$ python3 -q
>>> import numpy as np
>>> import numpy.linalg as la
>>> np.set_printoptions(precision=1, suppress=True, linewidth=140, sign=" ")
>>> def tidy(a):
...     return np.round(a, 1) + 0
... 
>>> E = np.array([[2, 2, 2], [0, 2, 2], [1, 0, 0], [2, -1, -3]])
>>> print(E)
[[ 2  2  2]
 [ 0  2  2]
 [ 1  0  0]
 [ 2 -1 -3]]
>>> x0 = np.array([1, 2, 1])
>>> target = E @ x0
>>> print(target)
[ 8  6  1 -3]
>>> rng = np.random.default_rng(31)
>>> target = target + 0.1 * rng.normal(size=4)
>>> print(tidy(target))
[ 8.   6.   1.1 -3.1]
>>> c, *_ = la.lstsq(E, target)
>>> print(c.round())
[ 1.  2.  1.]
>>> print(tidy(E.T @ (target - E @ c)))
[ 0.  0.  0.]
>>> print(tidy(c))
[ 1.   1.9  1. ]
>>> arr = np.load("run1.npy")
>>> print(arr)
[[ 0 -2 -2]
 [ 0  2  0]
 [ 0  0  0]
 [ 0  2  0]]
>>> print(la.cond(arr) > 100)
True
>>> U, s, vt = la.svd(arr)
>>> V = vt[:(s > 1e-8).sum()]
>>> x0 = arr[0] + 5 * arr[2] + rng.integers(2) * np.eye(3)[0]
>>> print(x0)
[ 0. -2. -2.]
>>> print(np.allclose(V.T @ V @ x0, x0))
True
>>> print(la.matrix_rank(np.vstack([arr, x0])))
2
>>> B = E / np.sqrt((E ** 2).mean(axis=1, keepdims=True))
>>> print(la.matrix_rank(E - E.mean(axis=1, keepdims=True)))
2
>>> print(tidy(la.norm(B, axis=1)))
[ 1.7  1.7  1.7  1.7]
>>> print(tidy(E - E.mean(axis=1, keepdims=True)))
[[ 0.   0.   0. ]
 [-1.3  0.7  0.7]
 [ 0.7 -0.3 -0.3]
 [ 2.7 -0.3 -2.3]]
>>> B = np.array([[2, 0, 4], [0, 2, 2], [3, 0, 1]])
>>> print(np.einsum("ij->j", arr))
[ 0  2 -2]
>>> print(arr @ B)
[[-6 -4 -6]
 [ 0  4  4]
 [ 0  0  0]
 [ 0  4  4]]
>>> print(la.matrix_rank(arr @ B))
2
>>> print(la.norm(arr, axis=1).argmax())
0
>>> print(arr[1] @ arr[3])
4
>>> print(tidy(la.norm(arr, "nuc")))
5.2
>>> print(tidy(la.norm(arr, 2)))
3.7
>>> print(tidy(la.norm(arr) ** 2 / la.norm(arr, 2) ** 2))
1.2
>>> M = np.loadtxt("w.csv", delimiter=",")
>>> print(tidy(M))
[[-0.3  0.  -1. ]
 [ 0.6 -0.8 -0.2]
 [-0.7 -0.6  0.2]]
>>> u = np.array([3, 1, 1])
>>> B = M + np.outer(u, np.eye(3)[1])
>>> print(la.matrix_rank(la.inv(B) - la.inv(M), tol=1e-8))
1
>>> print(la.matrix_rank(B - M))
1
>>> x0 = np.array([0, -1, -9])
>>> print(tidy(M.T @ (M @ x0)))
[ 0. -1. -9.]
>>> print(tidy(la.norm(x0)), tidy(la.norm(M @ x0)))
9.1 9.1
>>> print(tidy(la.det(M)))
1.0
>>> print([p for p in range(1, 25) if np.allclose(la.matrix_power(M, p), np.eye(3))])
[]
>>> print(tidy(np.sort(np.abs(np.degrees(np.angle(la.eigvals(M)))))))
[   0.   156.9  156.9]
>>> mat = np.load("layer19.npy")
>>> print(mat)
[[ 0.2 -0.8  0.4 -0.4]
 [-0.8  0.2  0.4 -0.4]
 [ 0.4  0.4  0.8  0.2]
 [-0.4 -0.4  0.2  0.8]]
>>> B = mat / la.norm(mat, axis=1, keepdims=True)
>>> C2 = B @ B.T
>>> print((C2 - 2 * np.eye(4)).round(6).argmax(axis=1))
[ 1  0  0  0]
>>> print(tidy(C2))
[[ 1.  0.  0.  0.]
 [ 0.  1.  0.  0.]
 [ 0.  0.  1.  0.]
 [ 0.  0.  0.  1.]]
>>> print(tidy(la.det(2 * mat)), tidy(la.det(mat)))
-16.0 -1.0
>>> print(tidy(la.eigvals(mat).sum().real))
2.0
>>> print(tidy(np.poly(mat)))
[ 1. -2.  0.  2. -1.]
>>> print(tidy(np.einsum("ij,ji->", mat, mat)))
4.0
>>> print(tidy(la.det(mat[::-1])))
-1.0
>>> print(tidy(la.eigvals(mat)))
[ 1. -1.  1.  1.]
>>> print(np.einsum("ii->", mat))
2.0
>>> vals, V = la.eigh(mat)
>>> x0 = np.array([9, -3, 0, -6])
>>> print(tidy(la.eigvalsh(mat[1:, 1:])))
[-0.2  1.   1. ]
>>> print(tidy(x0 @ mat @ x0 / (x0 @ x0)), vals[0], vals[-1])
0.9 -1.0 1.0
>>> print(tidy(mat.T @ mat))
[[ 1.  0.  0.  0.]
 [ 0.  1.  0.  0.]
 [ 0.  0.  1.  0.]
 [ 0.  0.  0.  1.]]
>>> print(tidy(la.svd(mat, compute_uv=False)))
[ 1.  1.  1.  1.]
>>> print(tidy(mat[:, 2] @ mat[:, 3]))
0.0
>>> print(tidy(la.pinv(mat)))
[[ 0.2 -0.8  0.4 -0.4]
 [-0.8  0.2  0.4 -0.4]
 [ 0.4  0.4  0.8  0.2]
 [-0.4 -0.4  0.2  0.8]]
>>> vals, V = la.eigh(mat)
>>> print(tidy(V.T @ mat @ V))
[[-1.  0.  0.  0.]
 [ 0.  1.  0.  0.]
 [ 0.  0.  1.  0.]
 [ 0.  0.  0.  1.]]
>>> print(vals)
[-1.  1.  1.  1.]
>>> print(np.unique(vals.round(6) + 0, return_counts=True)[1])
[ 1  3]
>>> print(tidy(V.T @ V))
[[ 1.  0.  0.  0.]
 [ 0.  1.  0.  0.]
 [ 0.  0.  1.  0.]
 [ 0.  0.  0.  1.]]
>>> print(vals.sum(), np.trace(mat))
2.0 2.0
>>> F = np.load("mat.npy")
>>> print(F)
[[-1  0  0  0]
 [-3 -2  0  0]
 [ 0  0 -1  0]
 [ 0  0 -3 -2]]
>>> u, g = F[0], F[2]
>>> print(u @ u)
1
>>> pr = (u @ g) / (u @ u) * u
>>> print(np.outer(u, g))
[[ 0  0  1  0]
 [ 0  0  0  0]
 [ 0  0  0  0]
 [ 0  0  0  0]]
>>> print(tidy(la.norm(u + g) ** 2 + la.norm(u - g) ** 2))
4.0
